% python3 -q
>>> import numpy as np
>>> np.set_printoptions(precision=1, suppress=True, linewidth=200, sign=" ")
>>> C = 3 * np.array([[-1.1, -0.1, 0.3, -0.7, 0.9, 0.8], [0.8, 0.8, -0.8, 0.3, 0.2, 0.3]])
>>> rng = np.random.default_rng(99)
>>> lab = rng.integers(0, 2, 19)
>>> X = C[lab] + rng.normal(size=(19, 6))
>>> X.round(1) + 0
array([[ 3.1,  3.6, -1.5,  1.2,  0.9,  1.8],
       [ 1.5,  2.4, -2. ,  0.4,  1.3,  0.5],
       [ 3.1,  2.5, -1.9, -0.6, -0.3,  2.2],
       [ 2.6,  2.3, -1.4,  1.7,  0.6,  0.3],
       [-1.3,  0.4, -0.7, -1.3,  3.5,  3.2],
       [ 2. ,  3.9, -3.1,  2.1,  0.9,  2.6],
       [ 2. ,  3.1, -1.6,  0.6,  0.6,  0.5],
       [ 2.9,  3.1, -2.7,  1.2,  0. ,  0.4],
       [ 0.5,  1.2, -3.1,  1. ,  2.1,  1.2],
       [ 2.5,  2.7, -3.8,  0.9, -0.3,  0.3],
       [-1.3,  1.5,  1.9, -1.6,  3.2,  1.4],
       [ 1.1,  2.7, -2.8,  0.1,  0.5,  0.8],
       [ 2.6,  1.7, -2.4, -0.3,  1.8,  2.4],
       [-4.4,  0.1,  0.7, -2. ,  2.8,  3.6],
       [ 3. ,  1.5, -2.3,  0.9, -0.2,  1.1],
       [ 2.4,  3.8, -2.6,  1.3, -1.6, -0.8],
       [-3. , -0.2,  1.8, -3.3,  2.4, -0.1],
       [-4.1, -0.7,  0.8, -2.7,  3.7,  1. ],
       [-4.6,  0.2,  0.5, -0.8,  3.4,  2.7]])
>>> lab = X[:, 1] > np.median(X[:, 1])
>>> r0 = X[lab].mean(axis=0) - X[~lab].mean(axis=0)
>>> r0
array([ 3.3,  2.3, -2. ,  1.6, -2.1, -0.7])
>>> ((X - X.mean(axis=0)) @ r0 > 0).astype(int)
array([ 1,  1,  1,  1,  0,  1,  1,  1,  1,  1,  0,  1,  1,  0,  1,  1,  0,  0,  0])
>>> cen = X - X.mean(axis=0)
>>> vecs = np.linalg.svd(cen)[2][:2]
>>> M2 = cen - cen @ vecs.T @ vecs
>>> np.linalg.norm(M2, axis=1).round(6).argmax()
np.int64(2)
>>> np.diag(vecs.T @ vecs)
array([ 0.5,  0.1,  0.3,  0.2,  0.2,  0.7])
>>> np.round(np.linalg.norm(M2) / np.linalg.norm(cen), 1)
np.float64(0.3)
>>> np.round(np.cov(cen @ vecs.T, rowvar=False), 1) + 0
array([[ 15. ,   0. ],
       [  0. ,   1.5]])
>>> E = np.load("test16.npy")
>>> E
array([[ 14,  20,  -4,  -9],
       [ 20,  32,   0, -20],
       [ -4,   0,  32, -20],
       [ -9, -20, -20,  26]])
>>> # rows and columns are dependent
>>> rank = np.linalg.matrix_rank(E)
>>> rank
np.int64(3)
>>> ns = np.linalg.svd(E)[2][rank:].T
>>> ns @ ns.T
array([[ 0.3, -0.3, -0.1, -0.3],
       [-0.3,  0.4,  0.2,  0.3],
       [-0.1,  0.2,  0.1,  0.1],
       [-0.3,  0.3,  0.1,  0.3]])
>>> [int(np.linalg.matrix_rank(np.delete(E, i, axis=0))) for i in range(4)]
[3, 3, 3, 3]
>>> ns.shape
(4, 1)
>>> [int(np.linalg.matrix_rank(E[:i])) for i in range(1, len(E) + 1)]
[1, 2, 3, 3]
>>> arr = np.loadtxt("x.csv", delimiter=",")
>>> arr
array([[ -0.6,   0.4,  -0.4,   1.1,  -0.3,   0.6],
       [ -1.7,  -1.7,  -0.2,  -0.2,  -1.2,  -0.2],
       [ -1.4,  -1.4,   0. ,  -0.3,  -1.3,   0.3],
       [  1.6,  -0.6,  -0.5,   0.8,  -1.5,   0.2],
       [ -0.1,  -0.7,  -1.3,  -2.3,  -0.6,   0.8],
       [  0. ,  -1. ,   0.4,  -0.5,   1. ,   0.4],
       [  0.3,  -0.4,   1. ,   0. ,   1.2,  -0.8],
       [ -0.4,   0.2,   0.3,   0.3,   0. ,   1.3],
       [  0. ,  -0.1,   0.5,   1.9,   1.3,  -1. ],
       [  0.3,  -0.1,   1.2,  -0.2,   0.6,  -0.6],
       [  2.1,   1.3,  -1.3,   1. ,   2.8,  -0.7],
       [ -0.7,  -1.5,  -0.1,  -0.9,   0.4,   0.5],
       [ -0.8,   0.3,  -0.6,   1.5,   0. ,  -0.3],
       [  1.2,   0.3,   0.2,   2.2,   0.3,   1.7],
       [  8. ,  -8. ,   0. ,  16. , -14. ,   4. ],
       [  0.9,   0.2,  -0.6,  -0.9,  -1.4,  -1.6],
       [  0.5,  -0.1,  -0.4,  -0.2,  -0.2,   1. ],
       [  0.8,  -0.7,   0.9,  -0.4,  -0.6,  -0.4],
       [ -0.8,  -0.7,  -0.5,   0.4,  -0.9,   1.3]])
>>> # row 14 dominates
>>> M2 = np.c_[arr[:, :1] @ np.array([[-2]]), np.array([-1, 2, 0, 0, -1, -3, 2, -3, 0, -2, -3, -2, -2, 2, -2, -1, -3, 3, -2])]
>>> M2
array([[  1.2,  -1. ],
       [  3.4,   2. ],
       [  2.8,   0. ],
       [ -3.2,   0. ],
       [  0.2,  -1. ],
       [  0. ,  -3. ],
       [ -0.6,   2. ],
       [  0.8,  -3. ],
       [  0. ,   0. ],
       [ -0.6,  -2. ],
       [ -4.2,  -3. ],
       [  1.4,  -2. ],
       [  1.6,  -2. ],
       [ -2.4,   2. ],
       [-16. ,  -2. ],
       [ -1.8,  -1. ],
       [ -1. ,  -3. ],
       [ -1.6,   3. ],
       [  1.6,  -2. ]])
>>> np.linalg.matrix_rank(np.c_[arr, M2])
np.int64(7)
>>> np.round(np.linalg.norm(M2 - arr @ np.linalg.lstsq(arr, M2)[0], axis=0), 1) + 0
array([ 0. ,  7.5])
>>> M2 = np.array([[3, 3, 3, 1, 3],
...     [2, 1, 0, 3, 2],
...     [0, 2, 0, 1, 0],
...     [2, 3, 3, 3, 3],
...     [2, 0, 1, 1, 1]])
>>> C = np.array([[-4, 2, 2, 4, -3],
...     [-3, -3, 0, -1, 0],
...     [0, 0, -5, -1, 2],
...     [-3, 5, 0, 5, 1],
...     [1, 0, -2, -3, -4]])
>>> m1 = np.block([[M2, np.array([[2, 1, -2, -3, -3],
...     [-3, 1, 2, -1, 1],
...     [2, 0, 2, 0, 2],
...     [0, -3, -2, 2, -2],
...     [0, 1, 3, -1, -1]])], [np.zeros((5, 5)), C]])
>>> m1
array([[ 3.,  3.,  3.,  1.,  3.,  2.,  1., -2., -3., -3.],
       [ 2.,  1.,  0.,  3.,  2., -3.,  1.,  2., -1.,  1.],
       [ 0.,  2.,  0.,  1.,  0.,  2.,  0.,  2.,  0.,  2.],
       [ 2.,  3.,  3.,  3.,  3.,  0., -3., -2.,  2., -2.],
       [ 2.,  0.,  1.,  1.,  1.,  0.,  1.,  3., -1., -1.],
       [ 0.,  0.,  0.,  0.,  0., -4.,  2.,  2.,  4., -3.],
       [ 0.,  0.,  0.,  0.,  0., -3., -3.,  0., -1.,  0.],
       [ 0.,  0.,  0.,  0.,  0.,  0.,  0., -5., -1.,  2.],
       [ 0.,  0.,  0.,  0.,  0., -3.,  5.,  0.,  5.,  1.],
       [ 0.,  0.,  0.,  0.,  0.,  1.,  0., -2., -3., -4.]])
>>> cen = X - X.mean(axis=1)
Traceback (most recent call last):
  File "<python-input-39>", line 1, in <module>
    cen = X - X.mean(axis=1)
          ~~^~~~~~~~~~~~~~~~
ValueError: operands could not be broadcast together with shapes (19,6) (19,) 
>>> cen = X - X.mean(axis=0)
>>> left, sv, vt = np.linalg.svd(cen, full_matrices=False)
>>> np.linalg.matrix_rank(cen)
np.int64(6)
>>> np.abs(vt[0]).argmax()
np.int64(0)
>>> sv
array([ 16.4,   5.3,   4. ,   3.3,   2.8,   1.8])
>>> np.round(sv ** 2 / (sv ** 2).sum(), 1) + 0
array([ 0.8,  0.1,  0. ,  0. ,  0. ,  0. ])
>>> vt[0] * np.sign(vt[0, np.abs(vt[0]).argmax()])
array([ 0.7,  0.3, -0.4,  0.3, -0.4, -0.1])
>>> np.round(cen.mean(axis=0), 1) + 0
array([ 0.,  0.,  0.,  0.,  0.,  0.])
>>> np.abs(vt[-1])
array([ 0.1,  0.6,  0.4,  0.5,  0.4,  0.2])
>>> np.abs(left[:, 0]).argmax()
np.int64(17)
>>> q, vecs = np.linalg.qr(m1[:, :5])[0], np.linalg.qr(m1[:, 5:])[0]
>>> sv = np.linalg.svd(q.T @ vecs, compute_uv=False)
>>> (sv > 0.9).sum()
np.int64(1)
>>> A = np.loadtxt("m.csv", delimiter=",")
>>> A
array([[  1.7,  18.2,   8.1],
       [  6.6,  18.7,   3. ],
       [ 17.8,   8.6,  -2.8],
       [ -3. ,  -9.2, -17.5],
       [ 17.7,  -6.5,   6.6],
       [  3.1, -19.7,   1.3],
       [-13.3,  14.2,  -4.7],
       [-15. ,   6.7,  11.3],
       [ 13.2,   9.9,  11.2],
       [ -0.7, -19.9,  -1.4],
       [ 11.8, -14.7,   6.7],
       [  4.9,  -7.8,  17.7],
       [-12.5,   8.9,  12.9],
       [-19.3,   3.7,  -3.7],
       [ -4.6,  -1. , -19.4],
       [-14.4,  13.3,  -3.8],
       [ 15.1,  10.4,  -8.1],
       [  9.8, -17.4,   0.9],
       [-15.3, -10.9,  -6.8],
       [ -9.4,  17.4,   3.1],
       [ -1.5, -13.7,  14.5],
       [ 14.2,  -1.5, -14. ],
       [-19.6,   4. ,  -0.3],
       [-14. ,  -7. ,  12.5],
       [ 16.1, -11.9,  -1.1],
       [-19.6,   2.6,   3.2],
       [-15. , -12. ,   5.4],
       [ -1.8, -10.3, -17.1],
       [-17.5,  -0.8,   9.7],
       [ -1.6,  18.4,   7.6],
       [ -1.4,  19.9,  -1. ],
       [  3.1, -18.7,  -6.3],
       [-11.8,  -1.5,  16.1],
       [  6.2,  -5.6,  18.2],
       [ 11.3,  -0.6, -16.5]])
>>> G = np.cov(A, rowvar=False)
>>> np.argwhere(np.triu(np.abs(np.corrcoef(A.T)) > 0.8, 1))
array([], shape=(0, 2), dtype=int64)
>>> A.std(axis=0)
array([ 12. ,  12.1,  10.2])
>>> np.corrcoef(A.T)
array([[ 1. , -0.1, -0.1],
       [-0.1,  1. ,  0.1],
       [-0.1,  0.1,  1. ]])
>>> np.median(A, axis=0)
array([-1.5, -1. ,  1.3])
>>> round(np.corrcoef(A[:, 0], A[:, 1])[0, 1], 1)
np.float64(-0.1)
>>> G
array([[147.7, -22.2, -15.5],
       [-22.2, 151.6,   8.3],
       [-15.5,   8.3, 107.5]])
>>> round(float(np.einsum("ii->", G)), 1)
406.8
>>> np.round(np.einsum("ij,ji->", G, G), 1)
np.float64(57963.6)
>>> q, R = np.linalg.qr(A)
>>> np.allclose(R.T @ R, A.T @ A)
True
>>> q @ R
array([[  1.7,  18.2,   8.1],
       [  6.6,  18.7,   3. ],
       [ 17.8,   8.6,  -2.8],
       [ -3. ,  -9.2, -17.5],
       [ 17.7,  -6.5,   6.6],
       [  3.1, -19.7,   1.3],
       [-13.3,  14.2,  -4.7],
       [-15. ,   6.7,  11.3],
       [ 13.2,   9.9,  11.2],
       [ -0.7, -19.9,  -1.4],
       [ 11.8, -14.7,   6.7],
       [  4.9,  -7.8,  17.7],
       [-12.5,   8.9,  12.9],
       [-19.3,   3.7,  -3.7],
       [ -4.6,  -1. , -19.4],
       [-14.4,  13.3,  -3.8],
       [ 15.1,  10.4,  -8.1],
       [  9.8, -17.4,   0.9],
       [-15.3, -10.9,  -6.8],
       [ -9.4,  17.4,   3.1],
       [ -1.5, -13.7,  14.5],
       [ 14.2,  -1.5, -14. ],
       [-19.6,   4. ,  -0.3],
       [-14. ,  -7. ,  12.5],
       [ 16.1, -11.9,  -1.1],
       [-19.6,   2.6,   3.2],
       [-15. , -12. ,   5.4],
       [ -1.8, -10.3, -17.1],
       [-17.5,  -0.8,   9.7],
       [ -1.6,  18.4,   7.6],
       [ -1.4,  19.9,  -1. ],
       [  3.1, -18.7,  -6.3],
       [-11.8,  -1.5,  16.1],
       [  6.2,  -5.6,  18.2],
       [ 11.3,  -0.6, -16.5]])
>>> np.round(np.trace(q @ q.T), 1)
np.float64(3.0)
>>> q.shape, R.shape
((35, 3), (3, 3))
>>> vec = np.array([2, 1, 2])
>>> target = A @ vec
>>> np.linalg.solve(A.T @ A, A.T @ target)
array([ 2.,  1.,  2.])
>>> target = target + 0.3 * rng.normal(size=35)
>>> target
array([ 37.3,  37.7,  38.7, -50.4,  42.2, -10.8, -22. ,  -1. ,  59. , -24.1,  22.3,  37.7,  10.2, -43.1, -48.6, -22.8,  24.3,   4.4, -55.1,   5.3,  12.6,  -1. , -36. , -10. ,  17.8, -30.4, -31.1,
       -48.1, -16.6,  30.9,  14.9, -25.1,   7.1,  42.5, -10.2])
>>> b, *_ = np.linalg.lstsq(A, target)
>>> np.round(A.T @ (target - A @ b), 1) + 0
array([ 0.,  0.,  0.])
>>> K = np.load("out7.npy")
>>> K.round(1) + 0
array([[-0.1, -0.6,  0.4, -0.2,  0.7],
       [ 0.8, -0.3,  0.3, -0.3, -0.4],
       [-0.6, -0.4,  0. , -0.4, -0.6],
       [ 0.2, -0.2, -0.8, -0.4,  0.2],
       [ 0.1, -0.6, -0.3,  0.7, -0.2]])
>>> lab = rng.permutation(5)
>>> lab
array([ 0,  2,  4,  3,  1])
>>> M2 = K[lab][:, lab]
>>> M2.round(1) + 0
array([[-0.1,  0.4,  0.7, -0.2, -0.6],
       [-0.6,  0. , -0.6, -0.4, -0.4],
       [ 0.1, -0.3, -0.2,  0.7, -0.6],
       [ 0.2, -0.8,  0.2, -0.4, -0.2],
       [ 0.8,  0.3, -0.4, -0.3, -0.3]])
>>> np.sort(np.abs(np.linalg.eigvals(M2)))
array([ 1.,  1.,  1.,  1.,  1.])
